$ python -q
>>> import numpy as np
>>> import numpy.linalg as la
>>> np.set_printoptions(precision=4, suppress=True, linewidth=100)
>>> rd = lambda a: np.round(a, 4) + 0
>>> feats = np.array([[0.2, -1.4, 1.8],
...     [0.8, 0.7, -0.6],
...     [0.1, -1.3, 1.9],
...     [0.6, -0.8, -0.3],
...     [0.5, 0.8, -0.8],
...     [0.2, 0.0, 0.5],
...     [1.1, -1.3, -0.2],
...     [-0.4, -0.2, 1.7],
...     [-2.2, -1.7, 1.1],
...     [-1.8, -1.0, 0.0],
...     [-0.8, 0.6, 1.4],
...     [0.8, -0.7, -1.3],
...     [-0.1, -0.2, 0.1],
...     [-1.9, -0.9, -0.1],
...     [1.1, -0.4, -2.5],
...     [-0.6, -0.8, 1.2],
...     [-0.1, -0.7, -0.9],
...     [1.2, 1.1, -0.2],
...     [-0.4, 1.0, -1.0],
...     [0.0, -0.1, 0.0],
...     [0.7, -0.9, 1.6]])
>>> rng = np.random.default_rng(34)
>>> feats[:, 2] = -2 * feats[:, 0] + 0.1 * rng.normal(size=21)
>>> rd(feats)
array([[ 0.2   , -1.4   , -0.404 ],
       [ 0.8   ,  0.7   , -1.7258],
       [ 0.1   , -1.3   ,  0.0574],
       [ 0.6   , -0.8   , -1.1518],
       [ 0.5   ,  0.8   , -0.9356],
       [ 0.2   ,  0.    , -0.4208],
       [ 1.1   , -1.3   , -2.1942],
       [-0.4   , -0.2   ,  0.8337],
       [-2.2   , -1.7   ,  4.4195],
       [-1.8   , -1.    ,  3.5391],
       [-0.8   ,  0.6   ,  1.6615],
       [ 0.8   , -0.7   , -1.551 ],
       [-0.1   , -0.2   ,  0.1882],
       [-1.9   , -0.9   ,  3.7281],
       [ 1.1   , -0.4   , -2.2879],
       [-0.6   , -0.8   ,  1.0992],
       [-0.1   , -0.7   ,  0.2277],
       [ 1.2   ,  1.1   , -2.4351],
       [-0.4   ,  1.    ,  0.8871],
       [ 0.    , -0.1   , -0.0888],
       [ 0.7   , -0.9   , -1.3274]])
>>> Xc = feats - feats.mean(axis=0)
>>> evecs = la.svd(Xc)[2][:2]
>>> other = Xc - Xc @ evecs.T @ evecs
>>> rd(la.norm(other) / la.norm(Xc))
np.float64(0.0161)
>>> rd(np.diag(evecs.T @ evecs))
array([0.2011, 0.9999, 0.7989])
>>> rd(np.cov(Xc @ evecs.T, rowvar=False))
array([[4.8876, 0.    ],
       [0.    , 0.6174]])
>>> rd(other.std(axis=0))
array([0.0329, 0.0003, 0.0165])
>>> la.norm(other, axis=1).round(6).argmax()
np.int64(2)
